In [1]: import numpy as np

In [2]: import numpy.linalg as la

In [3]: np.set_printoptions(precision=3, suppress=True, linewidth=200, floatmode="fixed")

In [4]: B = np.array([[4, 8, 5], [3, 3, 4], [6, 6, 1]])

In [5]: Z = np.array([[0]])

In [6]: data = np.block([[B, np.zeros((3, 1))], [np.zeros((1, 3)), Z]])

In [7]: data
Out[7]: 
array([[4.000, 8.000, 5.000, 0.000],
       [3.000, 3.000, 4.000, 0.000],
       [6.000, 6.000, 1.000, 0.000],
       [0.000, 0.000, 0.000, 0.000]])

In [8]: # looks like rank 3

In [9]: U, s, Vt = la.svd(data)

In [10]: V = Vt[:(s > 1e-8).sum()]

In [11]: rng = np.random.default_rng(459)

In [12]: vec = data[3] + -2 * data[1] + rng.integers(2) * np.eye(4)[3]

In [13]: vec
Out[13]: array([-6.000, -6.000, -8.000,  0.000])

In [14]: np.round(V.T @ V, 3) + 0
Out[14]: 
array([[1.000, 0.000, 0.000, 0.000],
       [0.000, 1.000, 0.000, 0.000],
       [0.000, 0.000, 1.000, 0.000],
       [0.000, 0.000, 0.000, 0.000]])

In [15]: la.matrix_rank(np.vstack([data, vec]))
Out[15]: np.int64(3)

In [16]: round(la.norm(vec - V.T @ V @ vec), 3)
Out[16]: np.float64(0.0)

In [17]: np.allclose(V.T @ V @ vec, vec)
Out[17]: True

In [18]: T = np.stack([data, 2 * data, data[::-1]])

In [19]: la.det(T)
Out[19]: array([0.000, 0.000, 0.000])

In [20]: la.matrix_rank(T.reshape(3, -1))
Out[20]: np.int64(2)

In [21]: (T @ data.T).shape
Out[21]: (3, 4, 4)

In [22]: np.einsum("bij,cij->bc", T, T)
Out[22]: 
array([[212.000, 424.000,  80.000],
       [424.000, 848.000, 160.000],
       [ 80.000, 160.000, 212.000]])

In [23]: G = data.T @ data

In [24]: np.allclose(G, G.T)
Out[24]: True

In [25]: (data @ data.T).shape
Out[25]: (4, 4)

In [26]: la.svd(data, compute_uv=False) ** 2
Out[26]: array([196.664,  12.456,   2.880,   0.000])

In [27]: la.lstsq(data[:-1].T, data[-1])[2]
Out[27]: np.int32(3)

In [28]: np.unique(data.round(6), axis=0).shape
Out[28]: (4, 4)

In [29]: np.abs(np.diag(la.qr(data)[1])) > 1e-9
Out[29]: array([ True,  True,  True, False])

In [30]: np.round(np.trace(la.pinv(data) @ data), 3)
Out[30]: np.float64(3.0)

In [31]: W0 = np.loadtxt("case5.csv", delimiter=",")

In [32]: W0
Out[32]: 
array([[ -3.000,  -3.000,  -3.000,  -3.000,  -3.000,  -3.000,  -3.000,  -3.000,  -3.000,  -3.000],
       [ -3.000,  -6.000,  -6.000,  -6.000,  -6.000,  -6.000,  -6.000,  -6.000,  -6.000,  -6.000],
       [ -3.000,  -6.000,  -9.000,  -9.000,  -9.000,  -9.000,  -9.000,  -9.000,  -9.000,  -9.000],
       [ -3.000,  -6.000,  -9.000, -12.000, -12.000, -12.000, -12.000, -12.000, -12.000, -12.000],
       [ -3.000,  -6.000,  -9.000, -12.000, -15.000, -15.000, -15.000, -15.000, -15.000, -15.000],
       [ -3.000,  -6.000,  -9.000, -12.000, -15.000, -18.000, -18.000, -18.000, -18.000, -18.000],
       [ -3.000,  -6.000,  -9.000, -12.000, -15.000, -18.000, -21.000, -21.000, -21.000, -21.000],
       [ -3.000,  -6.000,  -9.000, -12.000, -15.000, -18.000, -21.000, -24.000, -24.000, -24.000],
       [ -3.000,  -6.000,  -9.000, -12.000, -15.000, -18.000, -21.000, -24.000, -27.000, -27.000],
       [ -3.000,  -6.000,  -9.000, -12.000, -15.000, -18.000, -21.000, -24.000, -27.000, -30.000]])

In [33]: # equal to its transpose

In [34]: T = np.stack([W0, 5 * W0, W0[::-1]])

In [35]: T.shape
Out[35]: (3, 10, 10)

In [36]: (T @ W0.T).shape
Out[36]: (3, 10, 10)

In [37]: la.matrix_rank(T)
Out[37]: array([10, 10, 10])
